In [1]: import numpy as np

In [2]: np.set_printoptions(precision=2, suppress=True, linewidth=140, legacy="1.25")

In [3]: rnd = lambda a: np.round(a, 2) + 0

In [4]: K = np.load("sample8.npy")

In [5]: K
Out[5]: 
array([[-13,   1,   8,   5,   8],
       [  3,  20,   5,   3,   4],
       [  8,   4,  12,   9,   8],
       [  7,   6,   5,  24,   0],
       [  1,   0,   0,   4,  10]])

In [6]: hat = np.triu(np.array([[0, 0, 2, 0, -2],
   ...:     [0, -3, 1, 2, 1],
   ...:     [3, 2, -3, -3, 1],
   ...:     [-2, 3, 2, -2, 0],
   ...:     [-1, 1, -3, 1, 0]]), 1) + np.eye(5)

In [7]: other = hat @ K @ np.linalg.inv(hat)

In [8]: other
Out[8]: 
array([[   1.,    9.,   21.,   60.,  -24.],
       [  26.,   36.,  -61., -191.,   99.],
       [ -12.,  -14.,   35.,   74.,  -27.],
       [   7.,    6.,  -15.,  -33.,   23.],
       [   1.,    0.,   -2.,   -2.,   14.]])

In [9]: rnd(np.linalg.det(other))
Out[9]: -875320.0

In [10]: hat @ K - K @ hat
Out[10]: 
array([[ 14.,   8.,  49.,  32., -39.],
       [ 23.,  16.,  -4.,  36.,  -1.],
       [-20., -18., -35., -40.,  10.],
       [  0.,   0., -20.,   3.,   3.],
       [  0.,   0.,  -2.,   0.,   2.]])

In [11]: np.linalg.matrix_rank(other)
Out[11]: 5

In [12]: np.trace(other), np.trace(K)
Out[12]: (53.0, 53)

In [13]: arr = np.load("block3.npy")

In [14]: arr
Out[14]: 
array([[-5.45, -4.65,  1.63,  2.59, -1.48,  0.03,  0.5 ,  1.84,  4.35, -1.49,  2.74,  2.22],
       [-0.99, -2.74, -4.19, -0.94, -2.69, -0.64,  2.91,  1.54, -1.92,  0.07, -1.65, -6.94],
       [-5.01, -1.62, -2.29,  0.27,  2.  ,  1.29,  2.3 , -0.75, -1.95, -3.11,  6.19, -1.92],
       [-4.1 , -1.84, -0.31,  1.28,  3.36,  1.22,  1.39, -0.34,  1.56, -2.24, -5.83, -4.66],
       [ 3.1 ,  1.28, -4.09, -2.81,  2.67,  2.28, -1.53, -5.16,  3.59,  0.28, -3.04, -0.79],
       [-1.48,  0.3 ,  0.79,  2.55,  0.12,  2.43,  2.07,  7.11,  3.19,  2.77, -3.32,  1.  ],
       [ 6.92, -4.44, -1.52, -0.86,  0.64,  1.99,  1.02, -2.2 ,  1.73,  2.04,  1.92, -2.88],
       [ 0.93, -1.25, -5.14, -3.37, -0.5 , -5.23,  0.55, -3.72, -1.08, -0.52,  1.79, -3.66],
       [-1.09, -3.55, -4.98,  0.68,  0.54,  3.5 ,  0.17,  3.23,  1.88,  4.25,  1.08,  3.89],
       [-0.26,  2.45, -4.56, -2.32,  6.39,  1.44, -1.68,  2.78, -0.23, -0.35, -3.02,  2.23],
       [-4.06, -1.63,  4.03,  0.35, -1.11,  0.52, -0.07, -1.77,  6.06, -4.12,  2.46, -0.36],
       [-5.67,  1.78,  3.  ,  0.19,  3.35,  1.39, -2.73,  1.84,  1.19,  2.95,  0.  , -4.65],
       [ 0.07, -0.52,  3.49, -6.11,  0.29, -1.76,  4.34,  1.71,  1.68, -2.67, -0.29, -3.89],
       [-2.75,  4.76, -2.85,  0.24, -1.54,  1.  , -2.45,  2.27, -2.75,  5.22,  1.99,  2.89],
       [-3.79, -1.87,  1.81,  2.63, -4.4 , -2.49,  1.62,  0.51,  6.5 ,  0.06,  0.29, -1.07],
       [-1.84,  6.21, -1.95,  0.95,  0.56,  2.02, -0.97,  4.54, -2.79, -2.81, -3.33,  0.81],
       [ 4.77, -3.41, -2.54, -1.26,  3.12,  0.38,  2.34, -2.94,  4.5 , -1.25, -3.33, -0.78],
       [-5.97, -2.62, -3.63,  4.4 , -0.74,  0.05, -0.32,  3.93,  0.17, -0.85, -0.46,  2.81],
       [-5.71, -1.  , -4.37,  0.72,  2.42, -0.62, -1.69, -1.14, -0.89, -1.57,  2.37,  5.24],
       [ 0.95, -3.75, -1.39,  0.72, -2.23, -1.22,  3.83, -0.14, -6.02, -1.57,  1.4 ,  4.56],
       [-1.34, -1.93, -0.1 ,  4.83, -2.23, -0.98,  1.15,  4.44,  4.47,  2.97, -3.68,  1.38],
       [-1.43,  1.38,  5.51, -0.63, -0.12, -3.5 , -0.96, -5.25,  3.87,  1.74, -2.36, -0.96],
       [ 1.19,  0.34, -0.37, -0.94,  2.45,  1.6 ,  3.48,  4.55,  2.96,  4.54, -4.66, -2.21],
       [ 2.86, -1.44, -1.38, -4.53, -5.05,  2.67,  3.94,  0.32, -3.77,  0.52,  1.46,  1.57],
       [-1.66, -3.4 , -1.3 ,  0.01,  4.25,  0.93,  1.94,  0.86,  7.29,  0.64,  0.65,  2.56],
       [ 0.73, -2.82,  3.25, -0.43,  6.76,  1.07, -1.27, -0.23,  4.26,  2.12, -1.64, -2.64],
       [ 3.49, -1.6 , -0.01, -4.35,  0.66,  6.37,  1.83,  0.64, -1.16, -3.68,  2.11,  1.5 ],
       [ 1.5 , -3.62, -3.72, -5.18,  4.62,  2.2 ,  0.09,  1.01, -2.42, -2.91, -0.19, -1.55],
       [-2.12, -2.37, -0.33, -0.99,  0.  , -1.48,  3.04, -3.4 ,  3.18,  0.5 , -7.39, -0.93],
       [ 1.63,  1.23,  4.24, -1.11,  2.58,  1.33,  0.17,  2.45,  3.36, -1.5 ,  6.7 ,  1.94],
       [ 2.56, -2.4 , -0.7 , -2.28, -2.79, -2.65, -3.09, -2.2 ,  2.16,  3.04,  3.81, -4.94],
       [-1.15, -1.43, -1.57, -1.1 , -2.12, -0.59, -1.64, -4.95, -6.4 ,  2.33, -0.1 ,  3.8 ],
       [ 2.49, -3.49,  2.71, -0.94,  2.36,  4.87, -3.45,  1.7 , -4.  ,  2.78,  1.26, -1.97],
       [ 3.17,  0.92,  4.07, -1.92, -0.82,  1.35, -2.04, -0.24,  5.94, -1.37, -0.79, -4.94],
       [-1.86,  0.24,  1.49, -1.75, -6.06,  1.85,  5.15, -0.98, -2.75, -2.56, -0.13,  3.09],
       [-4.33, -1.01,  1.67, -6.41,  2.62,  0.68, -2.82, -0.92,  4.27,  0.72,  0.87,  0.86],
       [-1.29, -4.1 , -2.13, -1.91,  4.46, -3.26,  0.51,  0.73,  1.33,  1.19, -3.8 , -4.93]])

In [15]: x = np.array([0, 2, 3, -2, 0, 2, -1, -1, 2, -2, 2, 3])

In [16]: target = arr @ x

In [17]: rnd(np.linalg.solve(arr.T @ arr, arr.T @ target))
Out[17]: array([ 0.,  2.,  3., -2.,  0.,  2., -1., -1.,  2., -2.,  2.,  3.])

In [18]: rnd(np.linalg.lstsq(arr, target)[0])
Out[18]: array([ 0.,  2.,  3., -2.,  0.,  2., -1., -1.,  2., -2.,  2.,  3.])

In [19]: rng = np.random.default_rng(2645)

In [20]: target = target + 0.3 * rng.normal(size=37)

In [21]: rnd(target)
Out[21]: 
array([ 11.93, -50.1 ,  -0.59, -23.04,   5.04,  -9.04, -11.94, -27.32, -10.69,  -1.74,  35.19,  -1.92,   8.5 ,  -0.35,  -0.89,   0.95,
        -7.52, -19.19,   6.82, -11.49, -21.32,  16.64, -22.17,   1.95,  10.4 ,   1.91,  29.47,  -8.49, -18.11,  46.37, -11.4 ,  -6.39,
        -2.43,  21.15,  17.2 ,  32.43, -40.66])

In [22]: coef, *_ = np.linalg.lstsq(arr, target)

In [23]: rnd(coef)
Out[23]: array([-0.01,  1.99,  3.03, -1.99,  0.02,  2.03, -0.96, -1.02,  1.99, -1.99,  1.97,  3.  ])

In [24]: rnd(np.linalg.norm(target - arr @ coef))
Out[24]: 1.34

In [25]: coef.round()
Out[25]: array([-0.,  2.,  3., -2.,  0.,  2., -1., -1.,  2., -2.,  2.,  3.])
